$ python3 -q
>>> import numpy as np
>>> import numpy.linalg as la
>>> np.set_printoptions(precision=2, suppress=True, linewidth=100, legacy="1.25")
>>> def tidy(a):
...     return np.round(a, 2) + 0
... 
>>> data = np.loadtxt("run2.csv", delimiter=",")
>>> tidy(data)
array([[ 0.25,  0.08, -0.42,  0.08],
       [ 0.08,  0.03, -0.14,  0.03],
       [-0.42, -0.14,  0.69, -0.14],
       [ 0.08,  0.03, -0.14,  0.03]])
>>> W = np.array([[-6, -6, 1, -4, 4],
...     [-1, -1, -9, -1, -7],
...     [9, 1, -6, -8, -9],
...     [-3, 1, -7, 5, -1]])
>>> beta = np.array([1, 1, 0, 3, 1])
>>> H = np.maximum(data @ W + beta, 0)
>>> la.matrix_rank(H)
3
>>> tidy(H)
array([[ 0.  ,  0.  ,  1.42,  5.67,  5.08],
       [ 0.  ,  0.36,  0.47,  3.89,  2.36],
       [10.31,  4.19,  0.  ,  0.  ,  0.  ],
       [ 0.  ,  0.36,  0.47,  3.89,  2.36]])
>>> W2 = np.array([[0, 1, 2], [1, 3, 3], [2, 0, 2], [1, 3, 3], [3, 2, 1]])
>>> (H @ W2).round(6).argmax(axis=1)
array([1, 1, 2, 1])
>>> tidy(H @ W2)
array([[23.75, 27.17, 24.92],
       [12.28, 17.47, 16.06],
       [ 4.19, 22.89, 33.19],
       [12.28, 17.47, 16.06]])
>>> rk = la.matrix_rank(H)
>>> rk
3
>>> null = la.svd(H)[2][rk:].T
>>> null.shape
(5, 2)
>>> [int(la.matrix_rank(H[:, :j + 1])) for j in range(5)]
[1, 2, 3, 3, 3]
>>> tidy(H @ null)
array([[0., 0.],
       [0., 0.],
       [0., 0.],
       [0., 0.]])
>>> np.allclose(H @ null, 0)
True
>>> K = np.loadtxt("arr.csv", delimiter=",")
>>> K
array([[ 0.,  0.,  0.,  0.],
       [ 1.,  4.,  1.,  4.],
       [-1.,  1.,  4., -4.],
       [-1.,  1.,  4., -4.],
       [-3.,  3., -3.,  3.],
       [ 0.,  0.,  0.,  0.],
       [-3.,  3., -3.,  3.],
       [ 1., -3., -2., -4.],
       [-3.,  3., -3.,  3.],
       [ 0.,  0.,  0.,  0.],
       [ 0.,  0.,  0.,  0.],
       [-1.,  1.,  4., -4.],
       [-1.,  1.,  4., -4.],
       [ 1., -3., -2., -4.],
       [ 2.,  1., -1.,  0.],
       [-2.,  0., -5., -1.],
       [ 0.,  0.,  0.,  0.],
       [ 1., -3., -2., -4.],
       [ 0.,  5.,  5.,  0.],
       [ 0., -2.,  2., -8.],
       [ 0.,  0.,  0.,  0.]])
>>> t3 = np.stack([K, -2 * K, K[::-1]])
>>> (t3 @ K.T).shape
(3, 21, 21)
>>> tidy(la.norm(t3, axis=(1, 2)))
array([22.93, 45.87, 22.93])
>>> t3.sum(axis=0)
array([[  0.,   0.,   0.,   0.],
       [ -1.,  -6.,   1., -12.],
       [  1.,   4.,   1.,   4.],
       [  2.,  -4.,  -6.,   0.],
       [  3.,  -3.,   3.,  -3.],
       [ -2.,   0.,  -5.,  -1.],
       [  5.,  -2.,   2.,  -3.],
       [  0.,   0.,   0.,   0.],
       [  2.,  -2.,   7.,  -7.],
       [ -1.,   1.,   4.,  -4.],
       [  0.,   0.,   0.,   0.],
       [  1.,  -1.,  -4.,   4.],
       [ -2.,   2.,  -7.,   7.],
       [  0.,   0.,   0.,   0.],
       [ -5.,   2.,  -2.,   3.],
       [  2.,   0.,   5.,   1.],
       [ -3.,   3.,  -3.,   3.],
       [ -2.,   4.,   6.,   0.],
       [ -1.,  -4.,  -1.,  -4.],
       [  1.,   6.,  -1.,  12.],
       [  0.,   0.,   0.,   0.]])
